In [1]: import numpy as np

In [2]: np.set_printoptions(precision=3, suppress=True, linewidth=100)

In [3]: F = np.loadtxt("w.csv", delimiter=",")

In [4]: F
Out[4]: 
array([[ 0.5,  0.1,  0.4],
       [ 0.7, -0.1, -1.8],
       [-0.3,  1. , -1.7],
       [-0.2,  0.5,  1.8]])

In [5]: B = np.c_[F[:, :1] @ np.array([[0]]), np.array([3, -5, 3, 0])]

In [6]: B
Out[6]: 
array([[ 0.,  3.],
       [ 0., -5.],
       [ 0.,  3.],
       [ 0.,  0.]])

In [7]: print(np.linalg.lstsq(F, B[:, 0])[0])
[0. 0. 0.]

In [8]: print(np.linalg.matrix_rank(np.c_[F, B]))
4

In [9]: np.linalg.norm(B - F @ np.linalg.lstsq(F, B)[0], axis=0)
Out[9]: array([0.   , 5.044])

In [10]: def softmax(z):
    ...:     e = np.exp(z - z.max(axis=-1, keepdims=True))
    ...:     return e / e.sum(axis=-1, keepdims=True)
    ...: 

In [11]: softmax(F[2] + 5)
Out[11]: array([0.203, 0.746, 0.05 ])

In [12]: softmax(F).sum(axis=1)
Out[12]: array([1., 1., 1., 1.])

In [13]: scores = F @ F.T / np.sqrt(3)

In [14]: print(softmax(scores)[2] @ F)
[ 0.046  0.613 -1.591]

In [15]: softmax(scores + np.triu(np.full(scores.shape, -np.inf), 1))
Out[15]: 
array([[1.   , 0.   , 0.   , 0.   ],
       [0.085, 0.915, 0.   , 0.   ],
       [0.042, 0.316, 0.642, 0.   ],
       [0.155, 0.014, 0.025, 0.806]])

In [16]: B = np.array([[-5, 4], [1, 5], [3, 4]])

In [17]: np.linalg.matrix_rank(np.vstack([F, B.T]))
Out[17]: np.int64(3)

In [18]: np.linalg.matrix_rank(F @ B)
Out[18]: np.int64(2)

In [19]: np.vstack([F, B.T]).shape
Out[19]: (6, 3)

In [20]: np.einsum("ij,ij->i", F, F)
Out[20]: array([0.42, 3.74, 3.98, 3.53])

In [21]: rng = np.random.default_rng(11)

In [22]: W0 = np.triu(rng.random((6, 6)) < 0.4, 1).astype(int)

In [23]: W0 = W0 + W0.T

In [24]: W0
Out[24]: 
array([[0, 0, 0, 1, 1, 0],
       [0, 0, 0, 0, 1, 0],
       [0, 0, 0, 0, 0, 0],
       [1, 0, 0, 0, 0, 0],
       [1, 1, 0, 0, 0, 1],
       [0, 0, 0, 0, 1, 0]])

In [25]: # splits into 2 blocks

In [26]: proj = F @ np.linalg.solve(F.T @ F, F.T)

In [27]: print(proj)
[[ 0.602  0.34  -0.095  0.339]
 [ 0.34   0.709  0.082 -0.289]
 [-0.095  0.082  0.977  0.081]
 [ 0.339 -0.289  0.081  0.712]]

In [28]: np.linalg.matrix_rank(np.eye(4) - proj)
Out[28]: np.int64(1)

In [29]: evals, evecs = np.linalg.eigh(proj)

In [30]: vec = np.array([-1, -2, 3, 1])

In [31]: round(float(np.abs(proj).sum(axis=1).max()), 3), round(float(np.abs(evals).max()), 3)
Out[31]: (1.421, 1.0)

In [32]: evecs * np.abs(evals) @ evecs.T
Out[32]: 
array([[ 0.602,  0.34 , -0.095,  0.339],
       [ 0.34 ,  0.709,  0.082, -0.289],
       [-0.095,  0.082,  0.977,  0.081],
       [ 0.339, -0.289,  0.081,  0.712]])

In [33]: np.linalg.cond(W0) > 100
Out[33]: np.True_

In [34]: np.linalg.matrix_rank(W0, rtol=0.1)
Out[34]: np.int64(4)

In [35]: mat = np.array([[2, 0, 0, 2, 1, 0, 0, 0],
    ...:     [1, 1, 0, 1, 1, 2, 1, 2],
    ...:     [2, 0, 0, 1, 2, 0, 0, 2],
    ...:     [2, 2, 1, 1, 2, 0, 2, 1],
    ...:     [0, 1, 0, 2, 2, 1, 1, 1],
    ...:     [1, 1, 1, 1, 2, 2, 0, 2],
    ...:     [2, 0, 0, 2, 0, 2, 1, 1],
    ...:     [2, 0, 0, 1, 0, 1, 0, 0]])

In [36]: f = np.array([-2, -1, -1])

In [37]: np.polyval(f, mat[7])
Out[37]: array([-11,  -1,  -1,  -4,  -1,  -4,  -1,  -1])

In [38]: vec = np.array([0, 1, -3, 2, -2, -2, 1, -2])

In [39]: y = mat @ vec

In [40]: beta, lr = np.zeros(8), 1 / np.linalg.norm(mat, 2) ** 2

In [41]: for i in range(20):
    ...:     beta -= lr * mat.T @ (mat @ beta - y)
    ...:     if i % 5 == 0: print(i, round(np.linalg.norm(mat @ beta - y), 3))
    ...: 
0 9.322
5 6.041
10 4.265
15 3.217

In [42]: beta
Out[42]: array([ 0.195, -0.429, -0.974,  1.177, -1.321, -1.365,  1.   , -2.272])

In [43]: theta = np.radians(135)

In [44]: R = np.eye(8)

In [45]: R[0, 0] = R[3, 3] = np.cos(theta)

In [46]: R[0, 3], R[3, 0] = -np.sin(theta), np.sin(theta)

In [47]: R
Out[47]: 
array([[-0.707,  0.   ,  0.   , -0.707,  0.   ,  0.   ,  0.   ,  0.   ],
       [ 0.   ,  1.   ,  0.   ,  0.   ,  0.   ,  0.   ,  0.   ,  0.   ],
       [ 0.   ,  0.   ,  1.   ,  0.   ,  0.   ,  0.   ,  0.   ,  0.   ],
       [ 0.707,  0.   ,  0.   , -0.707,  0.   ,  0.   ,  0.   ,  0.   ],
       [ 0.   ,  0.   ,  0.   ,  0.   ,  1.   ,  0.   ,  0.   ,  0.   ],
       [ 0.   ,  0.   ,  0.   ,  0.   ,  0.   ,  1.   ,  0.   ,  0.   ],
       [ 0.   ,  0.   ,  0.   ,  0.   ,  0.   ,  0.   ,  1.   ,  0.   ],
       [ 0.   ,  0.   ,  0.   ,  0.   ,  0.   ,  0.   ,  0.   ,  1.   ]])

In [48]: B = mat @ R.T

In [49]: round(float(np.linalg.det(R)), 3), round(np.trace(R), 3)
Out[49]: (1.0, np.float64(4.586))

In [50]: np.linalg.svd(mat, compute_uv=False), np.linalg.svd(B, compute_uv=False)
Out[50]: 
(array([8.565, 3.225, 2.847, 2.235, 1.856, 1.214, 0.452, 0.156]),
 array([8.565, 3.225, 2.847, 2.235, 1.856, 1.214, 0.452, 0.156]))

In [51]: B.round(3) + 0
Out[51]: 
array([[-2.828,  0.   ,  0.   ,  0.   ,  1.   ,  0.   ,  0.   ,  0.   ],
       [-1.414,  1.   ,  0.   ,  0.   ,  1.   ,  2.   ,  1.   ,  2.   ],
       [-2.121,  0.   ,  0.   ,  0.707,  2.   ,  0.   ,  0.   ,  2.   ],
       [-2.121,  2.   ,  1.   ,  0.707,  2.   ,  0.   ,  2.   ,  1.   ],
       [-1.414,  1.   ,  0.   , -1.414,  2.   ,  1.   ,  1.   ,  1.   ],
       [-1.414,  1.   ,  1.   ,  0.   ,  2.   ,  2.   ,  0.   ,  2.   ],
       [-2.828,  0.   ,  0.   ,  0.   ,  0.   ,  2.   ,  1.   ,  1.   ],
       [-2.121,  0.   ,  0.   ,  0.707,  0.   ,  1.   ,  0.   ,  0.   ]])

In [52]: np.allclose(mat @ mat.T, B @ B.T)
Out[52]: True

In [53]: X = np.loadtxt("out17.csv", delimiter=",")

In [54]: X
Out[54]: 
array([[ 0.309, -0.951,  0.   ,  0.   ,  0.   ],
       [ 0.951,  0.309,  0.   ,  0.   ,  0.   ],
       [ 0.   ,  0.   ,  1.   ,  0.   ,  0.   ],
       [ 0.   ,  0.   ,  0.   ,  1.   ,  0.   ],
       [ 0.   ,  0.   ,  0.   ,  0.   ,  1.   ]])

In [55]: f = np.array([-1, -2])

In [56]: np.correlate(X[1], X[2], "full")
Out[56]: array([0.   , 0.   , 0.951, 0.309, 0.   , 0.   , 0.   , 0.   , 0.   ])

In [57]: np.polyval(f, X[1])
Out[57]: array([-2.951, -2.309, -2.   , -2.   , -2.   ])

In [58]: print(np.cross(X[1, :3], X[2, :3]))
[ 0.309 -0.951  0.   ]

In [59]: np.array([np.convolve(row, f, "same") for row in X])
Out[59]: 
array([[-0.309,  0.333,  1.902,  0.   ,  0.   ],
       [-0.951, -2.211, -0.618,  0.   ,  0.   ],
       [ 0.   ,  0.   , -1.   , -2.   ,  0.   ],
       [ 0.   ,  0.   ,  0.   , -1.   , -2.   ],
       [ 0.   ,  0.   ,  0.   ,  0.   , -1.   ]])

In [60]: np.flatnonzero(np.linalg.matrix_power((X != 0) + (X.T != 0) + np.eye(5), 5)[4])
Out[60]: array([4])

In [61]: (np.linalg.matrix_power((X != 0) + (X.T != 0) + np.eye(5), 5) > 0).astype(int)
Out[61]: 
array([[1, 1, 0, 0, 0],
       [1, 1, 0, 0, 0],
       [0, 0, 1, 0, 0],
       [0, 0, 0, 1, 0],
       [0, 0, 0, 0, 1]])

In [62]: np.sort(np.linalg.eigvals(X).real)
Out[62]: array([0.309, 0.309, 1.   , 1.   , 1.   ])

In [63]: f, r1 = X[2], X[1]

In [64]: print(f @ r1)
0.0

In [65]: pr = (f @ r1) / (f @ f) * f

In [66]: np.linalg.matrix_rank(np.outer(f, r1))
Out[66]: np.int64(1)

In [67]: print(round(float(np.linalg.norm(f + r1) ** 2 + np.linalg.norm(f - r1) ** 2), 3))
4.0

In [68]: (r1 - pr) @ f
Out[68]: np.float64(0.0)

In [69]: pr
Out[69]: array([0., 0., 0., 0., 0.])

In [70]: np.round(np.linalg.norm(X, 1), 3), np.round(np.linalg.norm(X, np.inf), 3)
Out[70]: (np.float64(1.26), np.float64(1.26))

In [71]: round(float(np.linalg.norm(X[1] - X[0])), 3)
Out[71]: 1.414

In [72]: B = np.array([[6, 5, 2], [1, 0, -2]])

In [73]: basis = np.kron(B, X)

In [74]: np.linalg.matrix_rank(basis)
Out[74]: np.int64(10)

In [75]: basis
Out[75]: 
array([[ 1.854, -5.706,  0.   ,  0.   ,  0.   ,  1.545, -4.755,  0.   ,  0.   ,  0.   ,  0.618,
        -1.902,  0.   ,  0.   ,  0.   ],
       [ 5.706,  1.854,  0.   ,  0.   ,  0.   ,  4.755,  1.545,  0.   ,  0.   ,  0.   ,  1.902,
         0.618,  0.   ,  0.   ,  0.   ],
       [ 0.   ,  0.   ,  6.   ,  0.   ,  0.   ,  0.   ,  0.   ,  5.   ,  0.   ,  0.   ,  0.   ,
         0.   ,  2.   ,  0.   ,  0.   ],
       [ 0.   ,  0.   ,  0.   ,  6.   ,  0.   ,  0.   ,  0.   ,  0.   ,  5.   ,  0.   ,  0.   ,
         0.   ,  0.   ,  2.   ,  0.   ],
       [ 0.   ,  0.   ,  0.   ,  0.   ,  6.   ,  0.   ,  0.   ,  0.   ,  0.   ,  5.   ,  0.   ,
         0.   ,  0.   ,  0.   ,  2.   ],
       [ 0.309, -0.951,  0.   ,  0.   ,  0.   ,  0.   , -0.   ,  0.   ,  0.   ,  0.   , -0.618,
         1.902, -0.   , -0.   , -0.   ],
       [ 0.951,  0.309,  0.   ,  0.   ,  0.   ,  0.   ,  0.   ,  0.   ,  0.   ,  0.   , -1.902,
        -0.618, -0.   , -0.   , -0.   ],
       [ 0.   ,  0.   ,  1.   ,  0.   ,  0.   ,  0.   ,  0.   ,  0.   ,  0.   ,  0.   , -0.   ,
        -0.   , -2.   , -0.   , -0.   ],
       [ 0.   ,  0.   ,  0.   ,  1.   ,  0.   ,  0.   ,  0.   ,  0.   ,  0.   ,  0.   , -0.   ,
        -0.   , -0.   , -2.   , -0.   ],
       [ 0.   ,  0.   ,  0.   ,  0.   ,  1.   ,  0.   ,  0.   ,  0.   ,  0.   ,  0.   , -0.   ,
        -0.   , -0.   , -0.   , -2.   ]])

In [76]: print(basis.shape)
(10, 15)

In [77]: E = np.load("data.npy")

In [78]: E
Out[78]: 
array([[ -2.927,  -0.993,   4.295,   2.754,  -1.565,  -3.45 ,   2.862,  -4.579,   2.571],
       [ 11.39 ,   2.361,  -2.319,   0.866,   9.109,  -3.204,   1.74 ,   6.273,  -5.135],
       [ -8.32 ,  -1.716,  -1.234,   9.168,  -7.896,  -7.918,   6.3  , -10.486,   0.817],
       [ -8.569,   0.816,  -7.612,   2.368,  -6.137,  -6.805,  12.2  ,  -3.83 ,   3.752],
       [  5.668,   3.688,   9.947,   0.037,   9.772,   1.309,  -5.727,   5.468,  -2.811],
       [ -7.767,   2.794,   7.439,   1.877,  -0.548,  -1.644,   0.932,  -0.971,   4.961],
       [  8.31 ,   0.733,  -3.079,  -4.557,   4.076,   4.824,  -5.813,   5.679,  -5.907],
       [ -0.395,  -0.974,  -3.52 ,  -0.741,  -2.339,   3.864,  -0.513,  -0.912,  -1.36 ],
       [  2.399,   0.956,   4.058,  -3.236,   3.158,   5.248,   0.73 ,  -0.129,   0.949],
       [ -3.467,   0.994,   0.182,   3.864,  -0.034,  -3.57 ,   7.602,  -1.365,   2.818],
       [ -7.76 ,  -2.584,  -2.326,  -1.109,  -5.511,  -3.144,   5.841,  -4.618,   4.043],
       [ -7.839,  -3.636,  -2.829,   1.282,  -6.184,  -2.459,   8.298,  -7.588,   4.244],
       [-15.36 ,  -1.802,   6.512,   2.808,  -5.128,  -3.45 ,  10.505,  -9.869,   9.054],
       [  8.36 ,   1.556,   4.62 , -11.101,   8.151,  12.591, -10.083,  12.132,  -0.175],
       [ 14.206,   4.422,  -4.799,  -6.396,  10.9  ,   2.867,  -2.145,  13.761,  -3.298]])

In [79]: E.sum(axis=0)
Out[79]: array([-12.071,   6.615,   9.335,  -2.116,   9.824,  -4.941,  32.729,  -1.034,  14.523])

In [80]: B = np.c_[E[:, :3] @ np.array([[-1, -1, 3], [-1, -3, -2], [-2, 2, 0]]), np.array([2, 1, -3, 2, 2, -1, 0, 2, -3, -3, 0, 3, 2, -1, -2])]

In [81]: B
Out[81]: 
array([[ -4.67 ,  14.496,  -6.795,   2.   ],
       [ -9.113, -23.111,  29.448,   1.   ],
       [ 12.504,  11.   , -21.528,  -3.   ],
       [ 22.977,  -9.103, -27.339,   2.   ],
       [-29.25 ,   3.162,   9.628,   2.   ],
       [ -9.905,  14.263, -28.889,  -1.   ],
       [ -2.885, -16.667,  23.464,   0.   ],
       [  8.409,  -3.723,   0.763,   2.   ],
       [-11.471,   2.849,   5.285,  -3.   ],
       [  2.109,   0.849, -12.389,  -3.   ],
       [ 14.996,  10.86 , -18.112,   0.   ],
       [ 17.133,  13.089, -16.245,   3.   ],
       [  4.138,  33.79 , -42.476,   2.   ],
       [-19.156,  -3.788,  21.968,  -1.   ],
       [ -9.03 , -37.07 ,  33.774,  -2.   ]])

In [82]: np.linalg.norm(np.linalg.qr(E)[0].T @ B, axis=0) ** 2 / ((B ** 2).sum(axis=0) + 1e-12)
Out[82]: array([1.   , 1.   , 1.   , 0.363])

In [83]: vec = np.array([1, 5, 4, 0, 3, 0, 4, 2, 1])

In [84]: y = E @ vec

In [85]: np.round(np.linalg.pinv(E) @ E, 3) + 0
Out[85]: 
array([[1., 0., 0., 0., 0., 0., 0., 0., 0.],
       [0., 1., 0., 0., 0., 0., 0., 0., 0.],
       [0., 0., 1., 0., 0., 0., 0., 0., 0.],
       [0., 0., 0., 1., 0., 0., 0., 0., 0.],
       [0., 0., 0., 0., 1., 0., 0., 0., 0.],
       [0., 0., 0., 0., 0., 1., 0., 0., 0.],
       [0., 0., 0., 0., 0., 0., 1., 0., 0.],
       [0., 0., 0., 0., 0., 0., 0., 1., 0.],
       [0., 0., 0., 0., 0., 0., 0., 0., 1.]])

In [86]: y = y + 0.1 * rng.normal(size=15)

In [87]: print(y)
[  9.508  55.721 -40.5    -8.537  78.464  41.087  -5.804 -31.726  36.43   32.541 -28.519 -33.614
  17.683  42.756  65.603]

In [88]: beta, *_ = np.linalg.lstsq(E, y)

In [89]: print(beta.round())
[ 1.  5.  4. -0.  3. -0.  4.  2.  1.]

In [90]: np.round(E.T @ (y - E @ beta), 3) + 0
Out[90]: array([0., 0., 0., 0., 0., 0., 0., 0., 0.])
